$ python -q
>>> import numpy as np
>>> import numpy.linalg as la
>>> np.set_printoptions(precision=2, suppress=True, linewidth=140)
>>> r0 = np.array([0, 5, 2])
>>> rng = np.random.default_rng(47737)
>>> K = np.outer(rng.normal(size=14), r0) + 0.3 * rng.normal(size=(14, 3))
>>> K
array([[  0.13,   6.44,   2.02],
       [  0.64,   5.67,   2.59],
       [ -0.39,  -1.88,  -0.21],
       [ -0.18,   4.11,   1.52],
       [ -0.39, -10.84,  -4.08],
       [ -0.66,   4.54,   2.2 ],
       [ -0.03,  -2.9 ,  -1.14],
       [ -0.32,  -1.26,  -0.29],
       [  0.25,  -0.12,  -0.31],
       [ -0.05,  -1.72,  -0.67],
       [  0.34,  -2.41,  -0.88],
       [  0.28,   5.94,   2.22],
       [  0.28,   6.32,   2.26],
       [  0.39,  -3.85,  -0.98]])
>>> Xs = K - K.mean(axis=0)
>>> Uu, sv, Vt = la.svd(Xs, full_matrices=False)
>>> np.round(Xs.mean(axis=0), 2) + 0
array([0., 0., 0.])
>>> np.abs(Vt[-1])
array([0.28, 0.34, 0.9 ])
>>> sv
array([19.56,  1.3 ,  0.95])
>>> arr = np.minimum.outer(np.arange(1, 8), np.arange(1, 8)) * 5
>>> arr
array([[ 5,  5,  5,  5,  5,  5,  5],
       [ 5, 10, 10, 10, 10, 10, 10],
       [ 5, 10, 15, 15, 15, 15, 15],
       [ 5, 10, 15, 20, 20, 20, 20],
       [ 5, 10, 15, 20, 25, 25, 25],
       [ 5, 10, 15, 20, 25, 30, 30],
       [ 5, 10, 15, 20, 25, 30, 35]])
>>> # equal to its transpose
>>> x0 = np.array([8, 6, 2, 0, 3, 1, 9])
>>> (arr * x0).sum(axis=1)
array([145, 250, 325, 390, 455, 505, 550])
>>> arr * x0
array([[ 40,  30,  10,   0,  15,   5,  45],
       [ 40,  60,  20,   0,  30,  10,  90],
       [ 40,  60,  30,   0,  45,  15, 135],
       [ 40,  60,  30,   0,  60,  20, 180],
       [ 40,  60,  30,   0,  75,  25, 225],
       [ 40,  60,  30,   0,  75,  30, 270],
       [ 40,  60,  30,   0,  75,  30, 315]])
>>> F = np.loadtxt("arr.csv", delimiter=",")
>>> F
array([[ 7.,  0.,  3.,  0.,  3.,  7.,  2.,  6.,  0.,  0.,  0.,  0.],
       [ 2.,  5.,  9.,  3.,  0.,  8.,  2.,  7.,  0.,  0.,  0.,  0.],
       [ 1.,  0.,  5.,  4.,  3.,  4.,  0.,  4.,  0.,  0.,  0.,  0.],
       [ 0.,  9.,  6.,  9.,  5.,  4.,  2.,  2.,  0.,  0.,  0.,  0.],
       [ 9.,  1.,  6.,  9.,  2.,  6.,  5.,  8.,  0.,  0.,  0.,  0.],
       [ 6.,  2.,  6.,  8.,  0.,  6.,  9.,  6.,  0.,  0.,  0.,  0.],
       [ 3.,  2.,  8.,  4.,  4.,  9.,  1.,  2.,  0.,  0.,  0.,  0.],
       [ 0.,  6.,  8.,  5.,  8.,  2.,  9.,  4.,  0.,  0.,  0.,  0.],
       [ 0.,  0.,  0.,  0.,  0.,  0.,  0.,  0., -3.,  2.,  3., -5.],
       [ 0.,  0.,  0.,  0.,  0.,  0.,  0.,  0.,  7.,  9.,  8., -9.],
       [ 0.,  0.,  0.,  0.,  0.,  0.,  0.,  0., -4., -5., -5.,  7.],
       [ 0.,  0.,  0.,  0.,  0.,  0.,  0.,  0., -5.,  1., -8., -2.]])
>>> # 2 blocks once reordered
>>> M2 = F / np.sqrt((F ** 2).mean(axis=1, keepdims=True))
>>> la.matrix_rank(F - F.mean(axis=1, keepdims=True))
np.int64(11)
